In [1]: import numpy as np

In [2]: from numpy import linalg as LA

In [3]: np.set_printoptions(suppress=True, linewidth=200)

In [4]: rd = lambda a: np.round(a, 3) + 0

In [5]: feats = np.load("w.npy")

In [6]: feats
Out[6]: 
array([[-1.98, -2.  , -3.  ,  1.  ,  2.  , -3.  ,  0.  , -3.  ,  2.  ],
       [ 3.  , -2.98, -2.  ,  3.  ,  3.  , -3.  , -3.  , -1.  ,  1.  ],
       [ 2.  , -1.  ,  0.02,  2.  , -3.  ,  3.  ,  3.  ,  2.  , -1.  ],
       [ 3.  , -3.  , -2.  , -2.98,  1.  ,  1.  ,  0.  ,  2.  , -2.  ],
       [ 0.  ,  3.  ,  3.  , -1.  ,  3.02,  2.  , -2.  ,  0.  ,  0.  ],
       [ 0.  ,  0.  , -2.  , -1.  ,  3.  ,  1.02,  1.  ,  0.  , -2.  ],
       [-1.  ,  1.  ,  2.  ,  3.  ,  2.  , -2.  , -1.98, -1.  , -3.  ],
       [ 2.  , -2.  , -1.  ,  2.  ,  3.  ,  2.  ,  0.  ,  1.02, -2.  ],
       [-2.  , -2.  , -3.  ,  1.  ,  2.  , -3.  ,  0.  , -3.  ,  2.02]])

In [7]: rng = np.random.default_rng(465121)

In [8]: z = rng.permutation(9)

In [9]: z
Out[9]: array([1, 2, 0, 3, 8, 6, 7, 4, 5])

In [10]: out = feats[z][:, z]

In [11]: np.diag(out)
Out[11]: array([-2.98,  0.02, -1.98, -2.98,  2.02, -1.98,  1.02,  3.02,  1.02])

In [12]: np.allclose(out, feats)
Out[12]: False

In [13]: out
Out[13]: 
array([[-2.98, -2.  ,  3.  ,  3.  ,  1.  , -3.  , -1.  ,  3.  , -3.  ],
       [-1.  ,  0.02,  2.  ,  2.  , -1.  ,  3.  ,  2.  , -3.  ,  3.  ],
       [-2.  , -3.  , -1.98,  1.  ,  2.  ,  0.  , -3.  ,  2.  , -3.  ],
       [-3.  , -2.  ,  3.  , -2.98, -2.  ,  0.  ,  2.  ,  1.  ,  1.  ],
       [-2.  , -3.  , -2.  ,  1.  ,  2.02,  0.  , -3.  ,  2.  , -3.  ],
       [ 1.  ,  2.  , -1.  ,  3.  , -3.  , -1.98, -1.  ,  2.  , -2.  ],
       [-2.  , -1.  ,  2.  ,  2.  , -2.  ,  0.  ,  1.02,  3.  ,  2.  ],
       [ 3.  ,  3.  ,  0.  , -1.  ,  0.  , -2.  ,  0.  ,  3.02,  2.  ],
       [ 0.  , -2.  ,  0.  , -1.  , -2.  ,  1.  ,  0.  ,  3.  ,  1.02]])

In [14]: rd(LA.det(out)), rd(LA.det(feats[z]))
Out[14]: (np.float64(-137.527), np.float64(-137.527))

In [15]: LA.matrix_rank(feats, rtol=0.1)
Out[15]: np.int64(6)

In [16]: [round(float(x), 3) for x in LA.svd(feats, compute_uv=False)[:3]]
Out[16]: [11.725, 8.98, 7.99]

In [17]: rd(LA.norm(feats, 2) / LA.norm(feats))
Out[17]: np.float64(0.623)

In [18]: gram = feats.T @ feats

In [19]: rd(LA.svd(feats, compute_uv=False) ** 2)
Out[19]: array([137.469,  80.649,  63.834,  36.822,  21.679,  11.954,   1.274,   0.202,   0.   ])

In [20]: (feats @ feats.T).shape
Out[20]: (9, 9)

In [21]: np.allclose(gram, gram.T)
Out[21]: True

In [22]: arr = np.loadtxt("m.csv", delimiter=",")

In [23]: rd(arr)
Out[23]: 
array([[-0.303, -0.587,  0.472, -0.312],
       [ 0.563, -0.592, -0.087,  0.135],
       [-0.043, -0.093, -0.347, -0.622],
       [ 0.216,  0.204, -0.055, -0.264],
       [-0.433,  0.084, -0.343, -0.154],
       [-0.173, -0.406, -0.427, -0.153],
       [-0.087, -0.055, -0.534,  0.304],
       [ 0.216, -0.124, -0.232,  0.183],
       [ 0.346,  0.254,  0.014, -0.445],
       [-0.389, -0.019,  0.089,  0.238]])

In [24]: # keeps lengths

In [25]: rd(LA.norm(arr, axis=0))
Out[25]: array([1., 1., 1., 1.])

In [26]: gram = np.cov(arr, rowvar=False)

In [27]: rd(LA.eigvalsh(gram)[::-1])
Out[27]: array([0.111, 0.111, 0.111, 0.055])

In [28]: M = np.load("sample18.npy")

In [29]: M
Out[29]: 
array([[ 0,  0,  0],
       [ 0,  1, -3],
       [ 0,  0,  0],
       [ 1, -1,  0],
       [ 0,  0,  0],
       [ 0,  0,  0],
       [ 0,  0,  0],
       [ 1,  0, -1],
       [ 0,  0,  0],
       [ 0,  0,  0],
       [ 0,  1, -3],
       [ 0, -1,  1],
       [ 0, -1,  1],
       [-1,  1, -2],
       [ 0,  0,  0],
       [ 0,  0, -2],
       [-1,  0, -1],
       [ 0, -1,  1],
       [-1,  0, -1],
       [ 0, -1,  1],
       [ 0,  0,  0],
       [-1,  1, -2],
       [ 0,  0,  0],
       [ 0, -1,  1],
       [-1,  1, -2],
       [-1,  0, -1],
       [ 1, -1,  0],
       [ 1,  0, -1],
       [ 0,  0,  0],
       [ 0,  0,  0],
       [ 0,  0,  0]])

In [30]: Xc = (M - M.mean(axis=0)) / M.std(axis=0)

In [31]: rd(Xc.std(axis=0))
Out[31]: array([1., 1., 1.])

In [32]: np.argwhere(np.abs(Xc) > 2)
Out[32]: 
array([[ 1,  2],
       [10,  2]])

In [33]: coef = LA.lstsq(np.delete(Xc, 0, axis=1), Xc[:, 0])[0]

In [34]: rd(1 - np.var(Xc[:, 0] - np.delete(Xc, 0, axis=1) @ coef))
Out[34]: np.float64(0.25)

In [35]: np.abs(coef).argmax()
Out[35]: np.int64(0)
